% python3 -q
>>> import numpy as np
>>> from numpy import linalg as LA
>>> np.set_printoptions(precision=3, suppress=True, linewidth=140)
>>> rd = lambda a: np.round(a, 3) + 0
>>> M = np.loadtxt("sample4.csv", delimiter=",")
>>> M
array([[-1.931, -3.473, -1.749],
       [-2.303, -2.291, -1.351],
       [ 3.963, -2.715,  0.465],
       [-2.67 , -2.31 , -4.534],
       [-1.124, -1.95 , -1.365],
       [-2.428, -2.644, -3.381],
       [ 3.894, -2.041, -0.082],
       [ 2.973, -3.29 , -0.726],
       [ 3.637, -2.15 , -1.727],
       [-0.309, -2.151, -2.988],
       [ 4.005, -2.907, -0.264],
       [-2.772, -2.133, -2.081],
       [ 2.678, -2.394, -1.012],
       [-1.696, -2.957, -2.644],
       [-1.344,  0.795, -3.229],
       [ 4.581, -1.369, -0.012],
       [ 2.963, -3.785,  0.514],
       [-1.797, -3.379, -1.993],
       [ 4.027, -3.429,  0.859],
       [-1.395, -1.493, -2.841],
       [-4.269, -4.13 , -1.223],
       [-3.705, -2.152, -2.111],
       [-0.793, -1.472, -0.914],
       [-1.088, -2.437, -4.161],
       [-1.414, -1.049, -1.929],
       [-0.994, -3.18 , -4.915],
       [-1.429, -2.351, -3.803],
       [-0.093, -2.236, -1.649],
       [ 3.488, -2.146,  1.34 ],
       [-0.629, -2.69 , -1.554]])
>>> A2 = np.c_[M[:, :2] @ np.array([[-1, 1], [0, -1]]), np.array([0, -2, 3, 0, 1, 3, 1, 3, 2, 5, 4, -3, -3, 2, 0, 4, 1, 1, 4, -2, 2, -1, -4, 4, -1, -5, 2, 3, -1, -2])]
>>> print(rd(A2))
[[ 1.931  1.542  0.   ]
 [ 2.303 -0.012 -2.   ]
 [-3.963  6.678  3.   ]
 [ 2.67  -0.36   0.   ]
 [ 1.124  0.826  1.   ]
 [ 2.428  0.216  3.   ]
 [-3.894  5.935  1.   ]
 [-2.973  6.263  3.   ]
 [-3.637  5.787  2.   ]
 [ 0.309  1.842  5.   ]
 [-4.005  6.912  4.   ]
 [ 2.772 -0.639 -3.   ]
 [-2.678  5.072 -3.   ]
 [ 1.696  1.261  2.   ]
 [ 1.344 -2.139  0.   ]
 [-4.581  5.95   4.   ]
 [-2.963  6.748  1.   ]
 [ 1.797  1.582  1.   ]
 [-4.027  7.456  4.   ]
 [ 1.395  0.098 -2.   ]
 [ 4.269 -0.139  2.   ]
 [ 3.705 -1.553 -1.   ]
 [ 0.793  0.679 -4.   ]
 [ 1.088  1.349  4.   ]
 [ 1.414 -0.365 -1.   ]
 [ 0.994  2.186 -5.   ]
 [ 1.429  0.922  2.   ]
 [ 0.093  2.143  3.   ]
 [-3.488  5.634 -1.   ]
 [ 0.629  2.061 -2.   ]]
>>> rd(LA.norm(A2 - M @ LA.lstsq(M, A2)[0], axis=0))
array([ 0.   ,  0.   , 13.197])
